>>> import numpy as np
>>> np.set_printoptions(suppress=True, linewidth=200)
>>> tidy = lambda a: np.round(a, 2) + 0
>>> A = np.load("test1.npy")
>>> A
array([[ 0, -2,  3],
       [-1, -3,  2],
       [-2, -6, -1],
       [-5, -5,  2],
       [-5, -2,  5],
       [-4, -5,  4],
       [-2, -4,  3],
       [ 1, -1,  6],
       [ 2, -4,  8],
       [ 4, -3, 10],
       [ 2, -4,  8],
       [-1, -1, 10],
       [ 0,  1, 13],
       [ 0,  0, 11],
       [ 0, -3, 10],
       [ 3, -3, 10],
       [ 5, -5, 10],
       [ 5, -6, 13],
       [ 8, -7, 12],
       [10, -4, 11]])
>>> # row 10 repeats row 8
>>> cen = A - A.mean(axis=0)
>>> V = np.linalg.svd(cen)[2][:1]
>>> B = cen - cen @ V.T @ V
>>> tidy(np.linalg.norm(B) / np.linalg.norm(cen))
np.float64(0.51)
>>> q, R = np.linalg.qr(A)
>>> tidy(R)
array([[-18.  ,   6.11, -20.11],
       [  0.  ,  16.42, -21.2 ],
       [  0.  ,   0.  ,  24.54]])
>>> np.allclose(R.T @ R, A.T @ A)
True
>>> tidy(np.trace(q @ q.T))
np.float64(3.0)
>>> q.shape, R.shape
((20, 3), (3, 3))
>>> tidy(q @ R)
array([[ 0., -2.,  3.],
       [-1., -3.,  2.],
       [-2., -6., -1.],
       [-5., -5.,  2.],
       [-5., -2.,  5.],
       [-4., -5.,  4.],
       [-2., -4.,  3.],
       [ 1., -1.,  6.],
       [ 2., -4.,  8.],
       [ 4., -3., 10.],
       [ 2., -4.,  8.],
       [-1., -1., 10.],
       [ 0.,  1., 13.],
       [ 0.,  0., 11.],
       [ 0., -3., 10.],
       [ 3., -3., 10.],
       [ 5., -5., 10.],
       [ 5., -6., 13.],
       [ 8., -7., 12.],
       [10., -4., 11.]])
>>> hat = A @ np.linalg.solve(A.T @ A, A.T)
>>> tidy(hat @ A[:, 2])
array([ 3.,  2., -1.,  2.,  5.,  4.,  3.,  6.,  8., 10.,  8., 10., 13., 11., 10., 10., 10., 13., 12., 11.])
>>> np.trace(hat)
np.float64(3.0)
>>> J = np.array([[-2, -3, 2, -2, 0, -1],
...     [-3, -2, -3, 2, -2, 0],
...     [2, -3, -2, -3, 2, -2],
...     [-2, 2, -3, -2, -3, 2],
...     [0, -2, 2, -3, -2, -3],
...     [-1, 0, -2, 2, -3, -2]])
>>> # symmetric
>>> B = np.c_[A[:, :1] @ np.array([[-1]]), np.array([0, 3, 3, 0, 0, 2, 1, 3, 0, 1, 1, 0, 3, 0, 1, 3, 2, 0, 0, 3])]
>>> B
array([[  0,   0],
       [  1,   3],
       [  2,   3],
       [  5,   0],
       [  5,   0],
       [  4,   2],
       [  2,   1],
       [ -1,   3],
       [ -2,   0],
       [ -4,   1],
       [ -2,   1],
       [  1,   0],
       [  0,   3],
       [  0,   0],
       [  0,   1],
       [ -3,   3],
       [ -5,   2],
       [ -5,   0],
       [ -8,   0],
       [-10,   3]])
>>> tidy(np.linalg.norm(np.linalg.qr(A)[0].T @ B, axis=0) ** 2 / ((B ** 2).sum(axis=0) + 1e-12))
array([1. , 0.4])
>>> np.linalg.matrix_rank(B)
np.int64(2)
>>> np.linalg.matrix_rank(np.c_[A, B])
np.int64(4)
>>> tidy(np.linalg.norm(B - A @ np.linalg.lstsq(A, B)[0], axis=0))
array([0. , 6.3])
>>> tidy(np.linalg.lstsq(A, B[:, 0])[0])
array([-1.,  0.,  0.])
>>> def softmax(z):
...     e = np.exp(z - z.max(axis=-1, keepdims=True))
...     return e / e.sum(axis=-1, keepdims=True)
... 
>>> tidy(softmax(J[2]))
array([0.49, 0.  , 0.01, 0.  , 0.49, 0.01])
>>> scores = J @ J.T / np.sqrt(6)
>>> softmax(scores).round(6).argmax(axis=1)
array([0, 1, 2, 3, 4, 5])
>>> tidy(softmax(scores))
array([[0.77, 0.  , 0.  , 0.  , 0.23, 0.  ],
       [0.  , 0.99, 0.  , 0.  , 0.  , 0.01],
       [0.  , 0.  , 1.  , 0.  , 0.  , 0.  ],
       [0.  , 0.  , 0.  , 1.  , 0.  , 0.  ],
       [0.01, 0.  , 0.  , 0.  , 0.99, 0.  ],
       [0.  , 0.23, 0.  , 0.  , 0.  , 0.77]])
>>> cen = (A - A.mean(axis=0)) / A.std(axis=0)
>>> np.argwhere(np.abs(cen) > 2)
array([[ 2,  2],
       [12,  1],
       [19,  0]])
>>> coef = np.linalg.lstsq(np.delete(cen, 1, axis=1), cen[:, 1])[0]
>>> tidy(coef)
array([-0.72,  0.67])
>>> B = np.array([[0, -9, -6, 0, -6]])
>>> mat = np.block([[np.zeros((1, 1)), B], [B.T, np.zeros((5, 5))]])
>>> mat
array([[ 0.,  0., -9., -6.,  0., -6.],
       [ 0.,  0.,  0.,  0.,  0.,  0.],
       [-9.,  0.,  0.,  0.,  0.,  0.],
       [-6.,  0.,  0.,  0.,  0.,  0.],
       [ 0.,  0.,  0.,  0.,  0.,  0.],
       [-6.,  0.,  0.,  0.,  0.,  0.]])
>>> # splits into 3 blocks
>>> [round(float(np.linalg.det(mat[:i, :i])), 2) + 0 for i in range(1, 7)]
[0.0, 0.0, 0.0, 0.0, 0.0, 0.0]
>>> tidy(np.linalg.eigvalsh(mat).min())
np.float64(-12.37)
>>> t3 = np.stack([mat, 3 * mat, mat[::-1]])
>>> np.einsum("bij,cij->bc", t3, t3)
array([[ 306.,  918.,  108.],
       [ 918., 2754.,  324.],
       [ 108.,  324.,  306.]])
>>> (t3 @ mat.T).shape
(3, 6, 6)
>>> np.linalg.matrix_rank(t3)
array([2, 2, 2])
>>> tidy(np.linalg.det(t3))
array([0., 0., 0.])
>>> U, sig, VT = np.linalg.svd(mat)
>>> np.argmax(sig[:-1] / (sig[1:] + 1e-6)) + 1
np.int64(2)
>>> tidy(sig)
array([12.37, 12.37,  0.  ,  0.  ,  0.  ,  0.  ])
>>> B = U[:, :2] @ np.diag(sig[:2]) @ VT[:2]
>>> tidy(np.linalg.norm(mat - B, 2)), tidy(sig[2])
(np.float64(0.0), np.float64(0.0))
>>> data = np.load("run5.npy")
>>> data
array([[ 2,  0,  0,  1],
       [-1,  2, -3,  0],
       [-3,  3, -1,  1],
       [ 4, -4,  6,  1]])
>>> theta = np.radians(36)
>>> R = np.eye(4)
>>> R[2, 2] = R[0, 0] = np.cos(theta)
>>> R[2, 0], R[0, 2] = -np.sin(theta), np.sin(theta)
>>> tidy(R)
array([[ 0.81,  0.  ,  0.59,  0.  ],
       [ 0.  ,  1.  ,  0.  ,  0.  ],
       [-0.59,  0.  ,  0.81,  0.  ],
       [ 0.  ,  0.  ,  0.  ,  1.  ]])
>>> B = data @ R.T
>>> tidy(np.abs(B - data).max(axis=0))
array([2.76, 0.  , 3.5 , 0.  ])
>>> tidy(B)
array([[ 1.62,  0.  , -1.18,  1.  ],
       [-2.57,  2.  , -1.84,  0.  ],
       [-3.01,  3.  ,  0.95,  1.  ],
       [ 6.76, -4.  ,  2.5 ,  1.  ]])
>>> tidy(np.linalg.det(R)), tidy(np.trace(R))
(np.float64(1.0), np.float64(3.62))
>>> np.allclose(np.linalg.norm(data, axis=1), np.linalg.norm(B, axis=1))
True
>>> U, sig, VT = np.linalg.svd(data)
>>> tidy(sig)
array([9.82, 2.74, 2.02, 0.  ])
>>> B = U[:, :3] @ np.diag(sig[:3]) @ VT[:3]
>>> tidy(B)
array([[ 2.,  0.,  0.,  1.],
       [-1.,  2., -3.,  0.],
       [-3.,  3., -1.,  1.],
       [ 4., -4.,  6.,  1.]])
>>> X = np.load("w.npy")
>>> X
array([[ 1.,  0.,  1.,  0.],
       [ 2.,  0.,  2.,  0.],
       [ 0.,  0.,  0.,  0.],
       [-2.,  1.,  0.,  1.]])
>>> vec = np.array([3, 3, 2, 2, 1, 0])
>>> J @ vec
array([-15, -19, -11, -13, -10,  -6])
>>> J @ np.eye(6)[4]
array([ 0., -2.,  2., -3., -2., -3.])
>>> rng = np.random.default_rng(94802)
>>> B = X + rng.integers(-2, 3, (4, 2)) @ rng.integers(-2, 3, (2, 4))
>>> B
array([[ 1.,  2.,  1.,  2.],
       [ 2., -1.,  6., -3.],
       [ 0., -1., -2.,  0.],
       [-2.,  3., -6.,  6.]])
>>> np.abs(B - X).sum(axis=1)
array([ 4.,  8.,  3., 13.])
>>> B - X
array([[ 0.,  2.,  0.,  2.],
       [ 0., -1.,  4., -3.],
       [ 0., -1., -2.,  0.],
       [ 0.,  2., -6.,  5.]])
>>> q, V = np.linalg.qr(B[:, :1])[0], np.linalg.qr(B[:, 1:])[0]
>>> sig = np.linalg.svd(q.T @ V, compute_uv=False)
>>> tidy(np.linalg.norm(q @ q.T - V @ V.T, 2))
np.float64(1.0)
>>> np.linalg.matrix_rank(X, rtol=0.1)
np.int64(2)
>>> np.linalg.cond(X) > 100
np.True_
>>> tidy(np.linalg.norm(X, 2) / np.linalg.norm(X))
np.float64(0.9)
>>> B = np.array([[9, -7], [-9, 0], [-4, 0], [6, -1]])
>>> np.einsum("ik,kj->ij", X, B)
array([[  5.,  -7.],
       [ 10., -14.],
       [  0.,   0.],
       [-21.,  13.]])
>>> np.linalg.matrix_rank(np.vstack([X, B.T]))
np.int64(4)
>>> np.einsum("ij,ij->i", X, X)
array([2., 8., 0., 6.])
>>> np.vstack([X, B.T]).shape
(6, 4)
>>> np.einsum("ik,kj->ji", X, B)
array([[  5.,  10.,   0., -21.],
       [ -7., -14.,   0.,  13.]])
>>> arr = np.load("out9.npy")
>>> arr
array([[-3.,  0.,  0.,  0.,  0.,  0.,  0.],
       [ 0., -2.,  3., -3., -1.,  0., -2.],
       [ 0.,  3.,  6., -9., -3.,  0., -6.],
       [ 0., -3., -9.,  6.,  3.,  0.,  6.],
       [ 0., -1., -3.,  3., -2.,  0.,  2.],
       [ 0.,  0.,  0.,  0.,  0., -3.,  0.],
       [ 0., -2., -6.,  6.,  2.,  0.,  1.]])
>>> # 3 blocks once reordered
>>> q, R = np.linalg.qr(arr)
>>> tidy(np.trace(q @ q.T))
np.float64(7.0)
>>> q.shape, R.shape
((7, 7), (7, 7))
>>> tidy(np.sort(np.abs(np.linalg.eigvals(arr))))
array([ 3.,  3.,  3.,  3.,  3.,  3., 21.])
>>> (arr + arr.T) / 2
array([[-3.,  0.,  0.,  0.,  0.,  0.,  0.],
       [ 0., -2.,  3., -3., -1.,  0., -2.],
       [ 0.,  3.,  6., -9., -3.,  0., -6.],
       [ 0., -3., -9.,  6.,  3.,  0.,  6.],
       [ 0., -1., -3.,  3., -2.,  0.,  2.],
       [ 0.,  0.,  0.,  0.,  0., -3.,  0.],
       [ 0., -2., -6.,  6.,  2.,  0.,  1.]])
>>> np.allclose(arr @ arr.T, arr.T @ arr)
True
>>> z = rng.permutation(4)
>>> z
array([1, 2, 0, 3])
>>> B = data[z][:, z]
>>> tidy(np.sort(np.abs(np.linalg.eigvals(B))))
array([0.  , 1.  , 2.65, 2.65])
>>> np.trace(B)
np.int64(4)
>>> B
array([[ 2, -3, -1,  0],
       [ 3, -1, -3,  1],
       [ 0,  0,  2,  1],
       [-4,  6,  4,  1]])
>>> tidy(np.linalg.det(B)), tidy(np.linalg.det(data[z]))
(np.float64(0.0), np.float64(0.0))
>>> E = np.array([[-8, 9, -4, -7, -9, 0],
...     [-4, 7, 4, -3, 0, -1],
...     [-4, 7, 4, -3, 0, -1],
...     [-7, -2, -2, 2, 4, -5],
...     [7, 4, -8, 7, -6, -9],
...     [6, -7, 4, 3, -7, 4]])
>>> # row 2 repeats row 1
>>> np.argsort(-np.linalg.norm(E, axis=0).round(6), kind="stable")[:3]
array([1, 0, 4])
>>> tidy(softmax(E).sum(axis=1))
array([1., 1., 1., 1., 1., 1.])
>>> tidy(softmax(10 * E[3]))
array([0., 0., 0., 0., 1., 0.])
>>> scores = E @ E.T / np.sqrt(6)
>>> tidy(softmax(scores))
array([[1.  , 0.  , 0.  , 0.  , 0.  , 0.  ],
       [0.95, 0.02, 0.02, 0.  , 0.  , 0.  ],
       [0.95, 0.02, 0.02, 0.  , 0.  , 0.  ],
       [0.  , 0.  , 0.  , 1.  , 0.  , 0.  ],
       [0.  , 0.  , 0.  , 0.  , 1.  , 0.  ],
       [0.  , 0.  , 0.  , 0.  , 0.  , 1.  ]])
>>> softmax(scores).round(6).argmax(axis=1)
array([0, 0, 0, 3, 4, 5])
>>> softmax(scores)[3] @ E
array([-7., -2., -2.,  2.,  4., -5.])
